$ ipython --no-banner

In [1]: import numpy as np

In [2]: from numpy import linalg as LA

In [3]: np.set_printoptions(suppress=True, linewidth=160)

In [4]: rd = lambda a: np.round(a, 2) + 0

In [5]: M2 = np.array([[-1]])

In [6]: cent = np.array([[1, -2], [-1, -7]])

In [7]: feats = np.block([[M2, np.zeros((1, 2))], [np.zeros((2, 1)), cent]])

In [8]: feats
Out[8]: 
array([[-1.,  0.,  0.],
       [ 0.,  1., -2.],
       [ 0., -1., -7.]])

In [9]: # column 2 is much longer than the rest

In [10]: O, R = LA.qr(feats)

In [11]: rd(np.abs(np.diag(R)))
Out[11]: array([1.  , 1.41, 6.36])

In [12]: rd(R)
Out[12]: 
array([[-1.  ,  0.  ,  0.  ],
       [ 0.  , -1.41, -3.54],
       [ 0.  ,  0.  , -6.36]])

In [13]: np.allclose(R.T @ R, feats.T @ feats)
Out[13]: True

In [14]: rd(np.trace(O @ O.T))
Out[14]: np.float64(3.0)

In [15]: M2 = LA.inv(feats)

In [16]: np.allclose(M2, feats.T)
Out[16]: False

In [17]: rd(LA.det(feats) * LA.det(M2))
Out[17]: np.float64(1.0)

In [18]: rd(LA.cond(feats))
Out[18]: np.float64(7.31)

In [19]: cov = feats.T @ feats

In [20]: np.trace(cov), (feats ** 2).sum()
Out[20]: (np.float64(56.0), np.float64(56.0))

In [21]: (feats @ feats.T).shape
Out[21]: (3, 3)

In [22]: np.allclose(cov, cov.T)
Out[22]: True

In [23]: np.diag(cov)
Out[23]: array([ 1.,  2., 53.])

In [24]: rng = np.random.default_rng(742)

In [25]: labels = rng.permutation(3)

In [26]: M2 = feats[:, labels] * rng.choice([-1, 1], 3)

In [27]: M2
Out[27]: 
array([[-0.,  0., -1.],
       [ 2.,  1.,  0.],
       [ 7., -1.,  0.]])

In [28]: left, _, Vh = LA.svd(feats.T @ M2)

In [29]: labels
Out[29]: array([2, 1, 0])

In [30]: rd(LA.lstsq(feats, M2)[0])
Out[30]: 
array([[ 0.,  0.,  1.],
       [ 0.,  1.,  0.],
       [-1.,  0.,  0.]])

In [31]: vec = np.array([0, 2, 2])

In [32]: LA.norm(feats @ vec) <= LA.norm(feats, 2) * LA.norm(vec) + 1e-9
Out[32]: np.True_

In [33]: (feats @ vec).argmax()
Out[33]: np.int64(0)

In [34]: feats @ (2 * vec)
Out[34]: array([  0.,  -4., -32.])

In [35]: feats * vec
Out[35]: 
array([[ -0.,   0.,   0.],
       [  0.,   2.,  -4.],
       [  0.,  -2., -14.]])

In [36]: (feats * vec).sum(axis=1)
Out[36]: array([  0.,  -2., -16.])

In [37]: W0 = np.array([[3, -4, -2], [7, 0, -9], [-3, -8, 6]]) * (rng.random((3, 3)) < 0.3)

In [38]: W0
Out[38]: 
array([[ 0,  0,  0],
       [ 0,  0, -9],
       [ 0,  0,  6]])

In [39]: # triangular, det is the product of the diagonal

In [40]: (LA.matrix_power((feats != 0) + (feats.T != 0) + np.eye(3), 3) > 0).astype(int)
Out[40]: 
array([[1, 0, 0],
       [0, 1, 1],
       [0, 1, 1]])

In [41]: feats @ feats
Out[41]: 
array([[ 1.,  0.,  0.],
       [ 0.,  3., 12.],
       [ 0.,  6., 51.]])

In [42]: rd(LA.det(feats))
Out[42]: np.float64(9.0)

In [43]: (feats != 0).astype(int)
Out[43]: 
array([[1, 0, 0],
       [0, 1, 1],
       [0, 1, 1]])

In [44]: rd(np.sort(LA.eigvals(feats).real))
Out[44]: array([-7.24, -1.  ,  1.24])

In [45]: vec = np.array([0, 0, 0])

In [46]: a = np.maximum(W0 @ vec, 0)

In [47]: W0.T @ a
Out[47]: array([0, 0, 0])

In [48]: np.flatnonzero(a > 1e-9)
Out[48]: array([], dtype=int64)

In [49]: mat = np.load("mat.npy")

In [50]: mat
Out[50]: 
array([[ 4,  1,  3],
       [ 3,  5,  4],
       [-4, -4,  2]])

In [51]: O = mat.astype(float).copy()

In [52]: for j in range(3):
    ...:     O[:, j] -= O[:, :j] @ (O[:, :j].T @ O[:, j])
    ...:     O[:, j] /= LA.norm(O[:, j])
    ...: 

In [53]: rd(O.T @ mat)
Out[53]: 
array([[6.4 , 5.47, 2.5 ],
       [0.  , 3.48, 0.39],
       [0.  , 0.  , 4.75]])

In [54]: rd(O)
Out[54]: 
array([[ 0.62, -0.69,  0.36],
       [ 0.47,  0.7 ,  0.54],
       [-0.62, -0.17,  0.76]])

In [55]: rd(O.T @ O)
Out[55]: 
array([[1., 0., 0.],
       [0., 1., 0.],
       [0., 0., 1.]])

In [56]: proj = np.triu(np.array([[3, 1, 2], [2, 2, 0], [3, 2, 2]]), 1) + np.eye(3)

In [57]: M2 = proj @ mat @ LA.inv(proj)

In [58]: LA.matrix_rank(M2)
Out[58]: np.int64(3)

In [59]: rd(np.poly(M2))
Out[59]: array([   1.,  -11.,   63., -106.])

In [60]: rd(np.poly(mat))
Out[60]: array([   1.,  -11.,   63., -106.])

In [61]: rd(LA.eigvals(mat).sum().real)
Out[61]: np.float64(11.0)

In [62]: rd(LA.det(2 * mat)), rd(LA.det(mat))
Out[62]: (np.float64(848.0), np.float64(106.0))

In [63]: K = np.load("m.npy")

In [64]: K
Out[64]: 
array([[6., 5., 0.],
       [5., 6., 0.],
       [0., 0., 6.]])

In [65]: LA.norm(K, axis=1).argmax()
Out[65]: np.int64(0)

In [66]: K[1] @ K[0]
Out[66]: np.float64(60.0)

In [67]: L = LA.cholesky(K)

In [68]: rd(L)
Out[68]: 
array([[2.45, 0.  , 0.  ],
       [2.04, 1.35, 0.  ],
       [0.  , 0.  , 2.45]])

In [69]: LA.eigvalsh(K).min() > 0
Out[69]: np.True_

In [70]: O, evecs = LA.qr(L[:, :1])[0], LA.qr(L[:, 1:])[0]

In [71]: s = LA.svd(O.T @ evecs, compute_uv=False)

In [72]: rd(s)
Out[72]: array([0.64])

In [73]: (s > 0.9).sum()
Out[73]: np.int64(0)

In [74]: X = np.loadtxt("data.csv", delimiter=",")

In [75]: rd(X)
Out[75]: 
array([[0.33, 0.  , 0.33, 0.33],
       [0.  , 0.5 , 0.  , 0.5 ],
       [0.5 , 0.  , 0.5 , 0.  ],
       [0.  , 0.  , 0.  , 1.  ]])

In [76]: def softmax(z):
    ...:     e = np.exp(z - z.max(axis=-1, keepdims=True))
    ...:     return e / e.sum(axis=-1, keepdims=True)
    ...: 

In [77]: rd(softmax(X[3]))
Out[77]: array([0.17, 0.17, 0.17, 0.48])

In [78]: rd(softmax(X).sum(axis=1))
Out[78]: array([1., 1., 1., 1.])

In [79]: rd(softmax(X[3] + 3))
Out[79]: array([0.17, 0.17, 0.17, 0.48])

In [80]: scores = X @ X.T / np.sqrt(4)

In [81]: rd(softmax(scores)[3] @ X)
Out[81]: array([0.17, 0.13, 0.17, 0.52])

In [82]: rd(softmax(scores + np.triu(np.full(scores.shape, -np.inf), 1)))
Out[82]: 
array([[1.  , 0.  , 0.  , 0.  ],
       [0.46, 0.54, 0.  , 0.  ],
       [0.34, 0.29, 0.37, 0.  ],
       [0.23, 0.25, 0.2 , 0.32]])

In [83]: left, s, Vh = LA.svd(X)

In [84]: evecs = Vh[:(s > 1e-8).sum()]

In [85]: vec = X[0] + 3 * X[1] + rng.integers(2) * np.eye(4)[3]

In [86]: rd(vec)
Out[86]: array([0.33, 1.5 , 0.33, 2.83])

In [87]: LA.matrix_rank(np.vstack([X, vec]))
Out[87]: np.int64(3)

In [88]: rd(LA.matrix_power(X, 100))
Out[88]: 
array([[0., 0., 0., 1.],
       [0., 0., 0., 1.],
       [0., 0., 0., 1.],
       [0., 0., 0., 1.]])

In [89]: rd(LA.matrix_power(X, 2))
Out[89]: 
array([[0.28, 0.  , 0.28, 0.44],
       [0.  , 0.25, 0.  , 0.75],
       [0.42, 0.  , 0.42, 0.17],
       [0.  , 0.  , 0.  , 1.  ]])

In [90]: X.sum(axis=1)
Out[90]: array([1., 1., 1., 1.])

In [91]: p = np.eye(4)[0]

In [92]: for _ in range(6):
    ...:     p = p @ X
    ...:     print(p.round(2))
    ...: 
[0.33 0.   0.33 0.33]
[0.28 0.   0.28 0.44]
[0.23 0.   0.23 0.54]
[0.19 0.   0.19 0.61]
[0.16 0.   0.16 0.68]
[0.13 0.   0.13 0.73]

In [93]: J = np.loadtxt("block11.csv", delimiter=",")

In [94]: J
Out[94]: 
array([[ 0.,  2., -3.,  1.],
       [-2.,  0., -4., -2.],
       [ 3.,  4.,  0.,  3.],
       [-1.,  2., -3.,  0.]])

In [95]: # antisymmetric, zero diagonal

In [96]: (J + J.T) / 2
Out[96]: 
array([[0., 0., 0., 0.],
       [0., 0., 0., 0.],
       [0., 0., 0., 0.],
       [0., 0., 0., 0.]])

In [97]: np.trace(J)
Out[97]: np.float64(0.0)

In [98]: rd(np.abs(LA.eigvals(J)).max())
Out[98]: np.float64(6.53)

In [99]: rd(LA.matrix_power(J, 4))
Out[99]: 
array([[ 586.,  430.,  473.,  559.],
       [ 430., 1016., -516.,  602.],
       [ 473., -516., 1446.,  215.],
       [ 559.,  602.,  215.,  586.]])

In [100]: (J - J.T) / 2
Out[100]: 
array([[ 0.,  2., -3.,  1.],
       [-2.,  0., -4., -2.],
       [ 3.,  4.,  0.,  3.],
       [-1.,  2., -3.,  0.]])

In [101]: vec = np.ones(3)

In [102]: for _ in range(7):
     ...:     vec = K @ vec
     ...:     vec /= LA.norm(vec)
     ...:     print(round(vec @ K @ vec, 2))
     ...: 
10.35
10.79
10.94
10.98
10.99
11.0
11.0

In [103]: rd(vec)
Out[103]: array([0.71, 0.71, 0.01])

In [104]: rd(LA.eigvalsh(K)[-1])
Out[104]: np.float64(11.0)

In [105]: vec = np.array([0, 3, -3, -2])

In [106]: rd(LA.det(J))
Out[106]: np.float64(16.0)

In [107]: rd(LA.eigvals(J).real)
Out[107]: array([0., 0., 0., 0.])

In [108]: O = LA.solve(np.eye(4) - J, np.eye(4) + J)

In [109]: rd(O @ O.T)
Out[109]: 
array([[1., 0., 0., 0.],
       [0., 1., 0., 0.],
       [0., 0., 1., 0.],
       [0., 0., 0., 1.]])

In [110]: rd(LA.det(O))
Out[110]: np.float64(1.0)

In [111]: left, s, Vh = LA.svd(J)

In [112]: np.argmax(s[:-1] / (s[1:] + 1e-6)) + 1
Out[112]: np.int64(2)

In [113]: rd(s)
Out[113]: array([6.53, 6.53, 0.61, 0.61])

In [114]: M2 = left[:, :2] @ np.diag(s[:2]) @ Vh[:2]

In [115]: LA.matrix_rank(J, rtol=0.05)
Out[115]: np.int64(4)

In [116]: rd(LA.norm(J - M2, 2)), rd(s[2])
Out[116]: (np.float64(0.61), np.float64(0.61))
